$ ipython --no-banner

In [1]: import numpy as np

In [2]: from numpy import linalg as LA

In [3]: np.set_printoptions(precision=2, suppress=True, linewidth=100, legacy="1.25")

In [4]: arr = np.load("run7.npy")

In [5]: print(arr)
[[ 1 -1 -1  1  1 -1 -1  1]
 [ 1  1  1  1  1  1  1  1]
 [ 1  1 -1 -1 -1 -1  1  1]
 [ 1 -1  1 -1  1 -1  1 -1]]

In [6]: t = np.radians(180)

In [7]: Rm = np.eye(8)

In [8]: Rm[7, 7] = Rm[0, 0] = np.cos(t)

In [9]: Rm[7, 0], Rm[0, 7] = -np.sin(t), np.sin(t)

In [10]: print(Rm.round(2) + 0)
[[-1.  0.  0.  0.  0.  0.  0.  0.]
 [ 0.  1.  0.  0.  0.  0.  0.  0.]
 [ 0.  0.  1.  0.  0.  0.  0.  0.]
 [ 0.  0.  0.  1.  0.  0.  0.  0.]
 [ 0.  0.  0.  0.  1.  0.  0.  0.]
 [ 0.  0.  0.  0.  0.  1.  0.  0.]
 [ 0.  0.  0.  0.  0.  0.  1.  0.]
 [ 0.  0.  0.  0.  0.  0.  0. -1.]]

In [11]: Y = arr @ Rm.T

In [12]: print(round(LA.det(Rm), 2), np.trace(Rm))
1.0 4.0

In [13]: print(LA.svd(arr, compute_uv=False), LA.svd(Y, compute_uv=False))
[2.83 2.83 2.83 2.83] [2.83 2.83 2.83 2.83]

In [14]: x0 = np.array([4, 6, 6, 9, 3, 3, 1, 7])

In [15]: a = np.maximum(arr @ x0, 0)

In [16]: print(np.maximum(arr @ (3 * x0), 0))
[ 21 117   0   0]

In [17]: print(arr * (a > 1e-9)[:, None])
[[ 1 -1 -1  1  1 -1 -1  1]
 [ 1  1  1  1  1  1  1  1]
 [ 0  0  0  0  0  0  0  0]
 [ 0  0  0  0  0  0  0  0]]

In [18]: print(a)
[ 7 39  0  0]

In [19]: print(arr.T @ a)
[46 32 32 46 46 32 32 46]

In [20]: print(np.flatnonzero(a > 1e-9))
[0 1]

In [21]: mat = np.loadtxt("arr.csv", delimiter=",")

In [22]: print(mat)
[[3. 3. 2. 1. 3. 1. 1. 3. 1.]
 [9. 1. 2. 1. 0. 3. 3. 3. 3.]
 [3. 1. 1. 2. 1. 2. 1. 2. 1.]
 [0. 0. 1. 2. 1. 2. 0. 0. 1.]
 [3. 1. 3. 0. 2. 3. 1. 2. 0.]
 [9. 0. 2. 3. 3. 0. 3. 0. 1.]
 [6. 1. 2. 3. 3. 1. 2. 2. 3.]]

In [23]: print(np.diff(mat, axis=0))
[[ 6. -2.  0.  0. -3.  2.  2.  0.  2.]
 [-6.  0. -1.  1.  1. -1. -2. -1. -2.]
 [-3. -1.  0.  0.  0.  0. -1. -2.  0.]
 [ 3.  1.  2. -2.  1.  1.  1.  2. -1.]
 [ 6. -1. -1.  3.  1. -3.  2. -2.  1.]
 [-3.  1.  0.  0.  0.  1. -1.  2.  2.]]

In [24]: print(mat - mat[0])
[[ 0.  0.  0.  0.  0.  0.  0.  0.  0.]
 [ 6. -2.  0.  0. -3.  2.  2.  0.  2.]
 [ 0. -2. -1.  1. -2.  1.  0. -1.  0.]
 [-3. -3. -1.  1. -2.  1. -1. -3.  0.]
 [ 0. -2.  1. -1. -1.  2.  0. -1. -1.]
 [ 6. -3.  0.  2.  0. -1.  2. -3.  0.]
 [ 3. -2.  0.  2.  0.  0.  1. -1.  2.]]

In [25]: print(mat.sum(axis=1))
[18. 25. 14.  7. 15. 21. 23.]

In [26]: print(LA.matrix_rank(mat))
7

In [27]: gram = mat.T @ mat

In [28]: print((mat @ mat.T).shape)
(7, 7)

In [29]: print(gram)
[[225.  30.  66.  63.  63.  51.  75.  60.  60.]
 [ 30.  13.  14.   9.  15.  12.  10.  18.  10.]
 [ 66.  14.  27.  20.  26.  23.  22.  24.  18.]
 [ 63.   9.  20.  28.  25.  15.  21.  16.  20.]
 [ 63.  15.  26.  25.  33.  16.  21.  21.  17.]
 [ 51.  12.  23.  15.  16.  28.  17.  24.  17.]
 [ 75.  10.  22.  21.  21.  17.  25.  20.  20.]
 [ 60.  18.  24.  16.  21.  24.  20.  30.  20.]
 [ 60.  10.  18.  20.  17.  17.  20.  20.  22.]]

In [30]: print(LA.matrix_rank(gram))
7

In [31]: print(LA.svd(mat, compute_uv=False) ** 2)
[362.99  30.77  18.52   9.55   7.57   1.35   0.24]

In [32]: print(np.diag(gram))
[225.  13.  27.  28.  33.  28.  25.  30.  22.]

In [33]: print(np.trace(gram), (mat ** 2).sum())
431.0 431.0

In [34]: print(np.allclose(gram, gram.T))
True

In [35]: Y = mat / np.sqrt((mat ** 2).mean(axis=1, keepdims=True))

In [36]: print(LA.matrix_rank(mat - mat.mean(axis=1, keepdims=True)))
7

In [37]: W0 = np.loadtxt("a.csv", delimiter=",")

In [38]: print(W0)
[[  0.87  -1.06   1.88  -9.77  10.41   4.99  -1.69 -12.77]
 [ -2.38  -4.41 -11.11  -0.26  -6.47  -7.87 -12.06  -1.42]
 [ -6.48   4.    -5.43   2.91  13.4   -6.93  -7.7    4.15]
 [  1.7    1.46   0.18 -12.97  -2.47   5.94   6.59  11.92]
 [  0.62  11.56  -5.    -7.44   4.46  11.18   4.74   4.3 ]
 [  4.27 -10.84  -7.07   2.4    0.98  -7.03   1.56 -12.48]
 [  1.06  -5.57   0.94  10.52   3.84   4.38  -5.11  14.01]
 [-13.6   -7.51  -4.53   9.28   4.6   -3.72  -4.11   0.1 ]
 [-13.74  11.14  -0.09   6.95  -1.51   4.25   1.81  -3.9 ]
 [  3.6    0.86   5.13  -3.19   7.67  -6.39 -12.88   9.17]]

In [39]: x0 = np.array([-1, 0, 2, 0, -1, -3, 2, 2])

In [40]: y = W0 @ x0

In [41]: print(np.round(LA.solve(W0.T @ W0, W0.T @ y), 2) + 0)
[-1.  0.  2.  0. -1. -3.  2.  2.]

In [42]: print(np.round(LA.lstsq(W0, y)[0], 2) + 0)
[-1.  0.  2.  0. -1. -3.  2.  2.]

In [43]: print(y)
[-51.41 -16.72  -4.09  20.33 -30.54 -20.14   1.64   3.08  -1.86  10.74]

In [44]: rng = np.random.default_rng(36)

In [45]: y = y + 0.3 * rng.normal(size=10)

In [46]: print(y)
[-51.74 -16.81  -4.17  20.26 -30.2  -20.1    1.75   3.08  -2.13  10.79]

In [47]: coef, *_ = LA.lstsq(W0, y)

In [48]: print(coef)
[-0.98  0.01  1.98  0.01 -1.   -3.    2.01  2.01]

In [49]: print(coef.round())
[-1.  0.  2.  0. -1. -3.  2.  2.]

In [50]: Y = np.c_[W0[:, :1] @ np.array([[2]]), np.array([2, -3, 0, 2, 0, -1, 1, -1, -3, 0])]

In [51]: print(Y)
[[  1.74   2.  ]
 [ -4.76  -3.  ]
 [-12.96   0.  ]
 [  3.4    2.  ]
 [  1.24   0.  ]
 [  8.54  -1.  ]
 [  2.12   1.  ]
 [-27.2   -1.  ]
 [-27.48  -3.  ]
 [  7.2    0.  ]]

In [52]: print(LA.norm(LA.qr(W0)[0].T @ Y, axis=0) ** 2 / ((Y ** 2).sum(axis=0) + 1e-12))
[1.   0.92]

In [53]: print(np.round(LA.norm(Y - W0 @ LA.lstsq(W0, Y)[0], axis=0), 2) + 0)
[0.   1.51]

In [54]: print(LA.matrix_rank(Y))
2

In [55]: hat = Y @ LA.solve(Y.T @ Y, Y.T)

In [56]: print(LA.matrix_rank(np.eye(10) - hat))
8

In [57]: print(np.round(LA.eigvalsh(hat), 2) + 0)
[0. 0. 0. 0. 0. 0. 0. 0. 1. 1.]

In [58]: print(np.allclose(hat @ hat, hat))
True

In [59]: print(np.round(np.diag(hat), 2) + 0)
[0.18 0.37 0.13 0.16 0.   0.17 0.04 0.44 0.47 0.04]

In [60]: print(round(np.trace(hat), 2))
2.0

In [61]: print(np.round((np.eye(10) - hat) @ Y, 2) + 0)
[[0. 0.]
 [0. 0.]
 [0. 0.]
 [0. 0.]
 [0. 0.]
 [0. 0.]
 [0. 0.]
 [0. 0.]
 [0. 0.]
 [0. 0.]]

In [62]: u = np.array([-5, -7, -8, -6, 8, -2, -9, -5])

In [63]: X = u[np.abs(np.subtract.outer(np.arange(8), np.arange(8)))]

In [64]: print(X)
[[-5 -7 -8 -6  8 -2 -9 -5]
 [-7 -5 -7 -8 -6  8 -2 -9]
 [-8 -7 -5 -7 -8 -6  8 -2]
 [-6 -8 -7 -5 -7 -8 -6  8]
 [ 8 -6 -8 -7 -5 -7 -8 -6]
 [-2  8 -6 -8 -7 -5 -7 -8]
 [-9 -2  8 -6 -8 -7 -5 -7]
 [-5 -9 -2  8 -6 -8 -7 -5]]

In [65]: gram = X.T @ X

In [66]: print((X @ X.T).shape)
(8, 8)

In [67]: print(LA.svd(X, compute_uv=False) ** 2)
[1306.07  409.18  374.38  306.82  235.95  143.85   86.15   61.6 ]

In [68]: print(np.trace(gram), (X ** 2).sum())
2924 2924

In [69]: print(np.allclose(gram, gram.T))
True

In [70]: print(LA.eigvalsh(gram)[::-1])
[1306.07  409.18  374.38  306.82  235.95  143.85   86.15   61.6 ]

In [71]: print(gram)
[[348 173  57 146 184 107  61 112]
 [173 372 184  89 130 168 130  61]
 [ 57 184 355 214  97  92 168 107]
 [146  89 214 387 182  97 130 184]
 [184 130  97 182 387 214  89 146]
 [107 168  92  97 214 355 184  57]
 [ 61 130 168 130  89 184 372 173]
 [112  61 107 184 146  57 173 348]]

In [72]: u = np.array([1, 3, 3, -3, -1, 1, 3, 3])

In [73]: Y = X + np.outer(u, np.eye(8)[0])

In [74]: print(round(LA.det(Y) / LA.det(X), 2), np.round(1 + LA.solve(X, u)[0], 2))
0.82 0.82

In [75]: print(LA.matrix_rank(Y - X))
1

In [76]: print(LA.matrix_rank(LA.inv(Y) - LA.inv(X), tol=1e-8))
1

In [77]: vals, evecs = LA.eigh(X)

In [78]: x0 = np.array([1, -2, -2, 2, -3, 2, -3, -1])

In [79]: print(x0 @ X @ x0)
-190

In [80]: m1 = np.load("m.npy")

In [81]: print(m1)
[[2 4 2]
 [4 4 2]
 [2 2 6]]

In [82]: # symmetric

In [83]: vals, evecs = LA.eigh(m1)

In [84]: print(evecs @ np.diag(vals) @ evecs.T)
[[2. 4. 2.]
 [4. 4. 2.]
 [2. 2. 6.]]

In [85]: print(np.round(evecs.T @ m1 @ evecs, 2) + 0)
[[-1.14  0.    0.  ]
 [ 0.    3.71  0.  ]
 [ 0.    0.    9.43]]

In [86]: print(np.unique(vals.round(6) + 0, return_counts=True)[1])
[1 1 1]

In [87]: print(round(float(LA.eigvalsh(m1).min()), 2))
-1.14

In [88]: print([round(float(LA.det(m1[:i, :i])), 2) + 0 for i in range(1, 4)])
[2.0, -8.0, -40.0]

In [89]: print(np.all(LA.eigvalsh(m1) > 0))
False

In [90]: F = np.arange(18).reshape(6, 3) + -1

In [91]: print(F)
[[-1  0  1]
 [ 2  3  4]
 [ 5  6  7]
 [ 8  9 10]
 [11 12 13]
 [14 15 16]]

In [92]: Y = F[0, 0] * F[1:] - np.outer(F[1:, 0], F[0])

In [93]: print(Y)
[[  0  -3  -6]
 [  0  -6 -12]
 [  0  -9 -18]
 [  0 -12 -24]
 [  0 -15 -30]]

In [94]: print(LA.matrix_rank(Y), LA.matrix_rank(F))
1 2

In [95]: print(F[:, 0] / F[0, 0])
[  1.  -2.  -5.  -8. -11. -14.]

In [96]: r = LA.matrix_rank(F)

In [97]: print(r)
2

In [98]: ns = LA.svd(F)[2][r:].T

In [99]: print(np.round(F @ ns, 2) + 0)
[[0.]
 [0.]
 [0.]
 [0.]
 [0.]
 [0.]]

In [100]: print(ns.shape)
(3, 1)

In [101]: print([int(LA.matrix_rank(np.delete(F, i, axis=0))) for i in range(6)])
[2, 2, 2, 2, 2, 2]

In [102]: sigma = 20 * 0.7 ** np.arange(9)

In [103]: q, _ = LA.qr(np.array([[-1.7, 0.9, 0.8, -0.1, -1.2, -0.8, 2.2, -0.1, -1.5],
     ...:     [-0.4, 0.9, 0.4, -0.5, 0.2, 0.1, 0.9, -0.3, -0.1],
     ...:     [-0.7, -0.9, 1.2, 0.0, 2.0, -1.2, -0.2, 0.9, -0.4],
     ...:     [1.0, 1.4, 0.0, -0.3, 0.4, -0.1, 1.7, 0.7, 0.2],
     ...:     [0.4, 1.9, 0.4, 0.3, 1.0, -1.4, 0.6, -0.1, 1.5],
     ...:     [-0.2, 1.2, 1.4, 0.4, 0.5, 0.1, -0.1, 1.2, 0.6],
     ...:     [-1.4, -0.8, -0.2, 0.0, 0.2, 1.2, 1.1, -2.2, -1.7],
     ...:     [-0.6, 0.2, 0.3, -3.2, -0.6, 0.1, 0.4, 0.0, -0.4],
     ...:     [2.1, 0.3, 0.0, -1.8, 1.8, 0.9, -0.7, 1.1, 0.1]]))

In [104]: M = rng.normal(size=(12, 9)) * sigma @ q

In [105]: print(M.round(2) + 0)
[[ -6.39  -7.94   4.33  -1.26   1.87   4.4    2.76 -11.63   9.94]
 [  0.42   3.83   3.37  -0.44   4.     3.52  -3.87  -5.97  -5.79]
 [  4.58   0.09  -9.05  -1.17  -7.72  -0.24   1.6   13.74  -1.61]
 [ -4.77  -4.91   7.85   2.8    5.4    3.78 -17.22 -10.77  -4.77]
 [ 12.15   6.71   4.18  -2.64  -9.15   1.97   1.49   4.44 -13.96]
 [  7.63  -8.3    7.09  -0.3    5.75  -4.94  -6.1    1.46 -10.39]
 [ -6.03 -11.66   4.35   0.83   0.26  -7.11   1.12   2.2   10.18]
 [ -6.46   9.3   -7.67   3.67  -2.17  -1.06   3.1    9.94  10.28]
 [  1.54 -12.03   5.65  -0.19  -7.34  -7.13   4.23   9.27   2.67]
 [-20.17 -10.74 -11.12   3.46   1.6    4.7  -20.02  -5.17  18.41]
 [ -4.97   0.    10.02   1.92  12.19  -1.64  10.32 -14.26   4.17]
 [ -2.84 -15.08   4.17   0.33   3.12  -0.99  -8.83   1.14   6.21]]

In [106]: x0 = np.array([2, -2, 1, -1, -2, 2, -1, -1, 1])

In [107]: y = M @ x0

In [108]: print(LA.lstsq(M, y)[0])
[ 2. -2.  1. -1. -2.  2. -1. -1.  1.]

In [109]: print(y)
[ 32.56   0.08  -0.91  25.31  20.05  12.09   6.89 -43.39  22.56  16.36 -21.39  33.99]

In [110]: y = y + 0.02 * rng.normal(size=12)

In [111]: print(y)
[ 32.56   0.08  -0.89  25.28  20.05  12.09   6.91 -43.43  22.58  16.33 -21.39  33.98]

In [112]: coef, *_ = LA.lstsq(M, y)

In [113]: print(np.round(M.T @ (y - M @ coef), 2) + 0)
[0. 0. 0. 0. 0. 0. 0. 0. 0.]

In [114]: print(coef)
[ 1.99 -2.    1.   -1.01 -2.    2.   -1.   -1.    0.99]

In [115]: u, g = F[1], F[2]

In [116]: print(u @ u)
29

In [117]: p = (u @ g) / (u @ u) * u

In [118]: print(g - p)
[ 1.14  0.21 -0.72]

In [119]: print(round(float(LA.norm(u + g) ** 2 + LA.norm(u - g) ** 2), 2))
278.0

In [120]: print(round(float((g - p) @ u), 2))
-0.0

In [121]: q, evecs = LA.qr(M[:, :1])[0], LA.qr(M[:, 1:])[0]

In [122]: sigma = LA.svd(q.T @ evecs, compute_uv=False)

In [123]: print(np.degrees(np.arccos(sigma.clip(0, 1))))
[4.54]

In [124]: hat = M @ LA.solve(M.T @ M, M.T)

In [125]: print(round(float(np.trace(hat)), 2))
9.0

In [126]: Y = np.c_[M[:, :8] @ np.array([[2, 1, 0, 1, 0, 2, -1, -1],
     ...:     [-1, 2, 1, 2, -2, 0, 2, -2],
     ...:     [-1, -2, -2, 1, -2, -2, 0, -1],
     ...:     [2, -2, -2, -1, -2, 2, 1, -1],
     ...:     [-2, 2, -1, -1, -1, -2, -2, -2],
     ...:     [-2, 2, 2, 2, 1, 0, 2, -2],
     ...:     [2, 0, -2, -1, 1, 1, -1, -2],
     ...:     [1, -1, -1, 1, -1, 0, 2, 2]]), np.array([3, -3, -5, -5, 2, -2, 2, 0, -1, -3, -1, 3])]

In [127]: print(Y)
[[-30.34  -4.25  -1.05 -24.14  26.66 -24.95 -31.72 -22.12   3.  ]
 [-35.98  23.24  14.71  12.82 -11.9  -18.64  -2.24 -30.27  -3.  ]
 [ 48.65  -4.48  10.82  16.26  15.6   41.96  35.28  45.67  -5.  ]
 [-70.46  -6.75  21.16  -0.92 -19.57 -47.66  -9.81  -1.55  -5.  ]
 [ 29.92   3.68   9.28  48.42  -8.34  30.44  28.24  -6.85   2.  ]
 [  3.5  -22.4  -26.79  -9.65 -15.27 -17.14 -36.88  15.67  -2.  ]
 [ 15.06 -55.62 -40.95 -39.24   4.5  -18.49 -27.91  40.02   2.  ]
 [ 15.39   3.74   1.2    7.69 -16.33  17.2   47.72  11.98   0.  ]
 [ 55.75 -71.66 -47.61 -18.56   8.29  10.3  -11.05  56.09  -1.  ]
 [-69.4   -8.57  57.59 -33.59  25.04 -34.44  18.02  66.42  -3.  ]
 [-30.87   6.52 -45.73 -36.9  -13.16 -40.21 -59.6  -77.26  -1.  ]
 [-14.9  -38.86 -12.64 -24.29   7.09 -28.43 -24.1   44.17   3.  ]]

In [128]: print(np.round(LA.lstsq(M, Y[:, 0])[0], 2) + 0)
[ 2. -1. -1.  2. -2. -2.  2.  1.  0.]

In [129]: print(LA.matrix_rank(Y))
9

In [130]: print(LA.matrix_rank(np.c_[M, Y]))
10

In [131]: print(np.round(LA.norm(Y - M @ LA.lstsq(M, Y)[0], axis=0), 2) + 0)
[0.   0.   0.   0.   0.   0.   0.   0.   1.57]
